$ ipython --no-banner

In [1]: import numpy as np

In [2]: import numpy.linalg as la

In [3]: np.set_printoptions(precision=1, suppress=True, linewidth=160, floatmode="fixed")

In [4]: tidy = lambda a: np.round(a, 1) + 0

In [5]: X = np.diag(20 * np.array([-1, 2, -2, 1, -2, 2, 0])) + np.array([[0, -1, -2, 1, -2, 1, 2],
   ...:     [3, -3, -3, 3, -1, 0, 1],
   ...:     [3, 0, -1, 3, 2, -1, 1],
   ...:     [1, -1, 2, 0, -2, 3, -1],
   ...:     [0, -3, -2, -3, 1, 2, -1],
   ...:     [0, 2, -1, -3, 1, 1, 2],
   ...:     [1, -1, 1, 3, 1, -2, 2]])

In [6]: print(X)
[[-20  -1  -2   1  -2   1   2]
 [  3  37  -3   3  -1   0   1]
 [  3   0 -41   3   2  -1   1]
 [  1  -1   2  20  -2   3  -1]
 [  0  -3  -2  -3 -39   2  -1]
 [  0   2  -1  -3   1  41   2]
 [  1  -1   1   3   1  -2   2]]

In [7]: out = X / np.sqrt((X ** 2).mean(axis=1, keepdims=True))

In [8]: print(tidy(la.norm(out, axis=1)))
[2.6 2.6 2.6 2.6 2.6 2.6 2.6]

In [9]: rng = np.random.default_rng(356223)

In [10]: out = X + rng.integers(-2, 3, (7, 6)) @ rng.integers(-2, 3, (6, 7))

In [11]: print(out)
[[-17   2  -5   4   3  10   1]
 [  5  33  -2  -2   1  -6   7]
 [ -6  -1 -46   0  -5  -6   4]
 [-12  -5  -1  24 -15  -1  -4]
 [  4   1  -7   8 -36  15  -4]
 [ -2  -2  -7   5  -1  46   4]
 [ -5  -1   4   0  -3   0 -10]]

In [12]: print(np.abs(out - X).sum(axis=1))
[27 26 33 44 43 29 30]

In [13]: K = np.load("m.npy")

In [14]: print(K)
[[ -2  -1   0   1   2   3   4   5   6   7   8   9  10]
 [ 11  12  13  14  15  16  17  18  19  20  21  22  23]
 [ 24  25  26  27  28  29  30  31  32  33  34  35  36]
 [ 37  38  39  40  41  42  43  44  45  46  47  48  49]
 [ 50  51  52  53  54  55  56  57  58  59  60  61  62]
 [ 63  64  65  66  67  68  69  70  71  72  73  74  75]
 [ 76  77  78  79  80  81  82  83  84  85  86  87  88]
 [ 89  90  91  92  93  94  95  96  97  98  99 100 101]
 [102 103 104 105 106 107 108 109 110 111 112 113 114]
 [115 116 117 118 119 120 121 122 123 124 125 126 127]
 [128 129 130 131 132 133 134 135 136 137 138 139 140]
 [141 142 143 144 145 146 147 148 149 150 151 152 153]
 [154 155 156 157 158 159 160 161 162 163 164 165 166]
 [167 168 169 170 171 172 173 174 175 176 177 178 179]
 [180 181 182 183 184 185 186 187 188 189 190 191 192]]

In [15]: # looks like rank 2

In [16]: U, sv, Vt = la.svd(K)

In [17]: print(tidy(sv))
[1541.8   26.6    0.0    0.0    0.0    0.0    0.0    0.0    0.0    0.0    0.0    0.0    0.0]

In [18]: print(np.argmax(sv[:-1] / (sv[1:] + 1e-6)) + 1)
2

In [19]: out = U[:, :2] @ np.diag(sv[:2]) @ Vt[:2]

In [20]: print(tidy(la.norm(K - out) / la.norm(K)))
0.0

In [21]: print(la.matrix_rank(out))
2
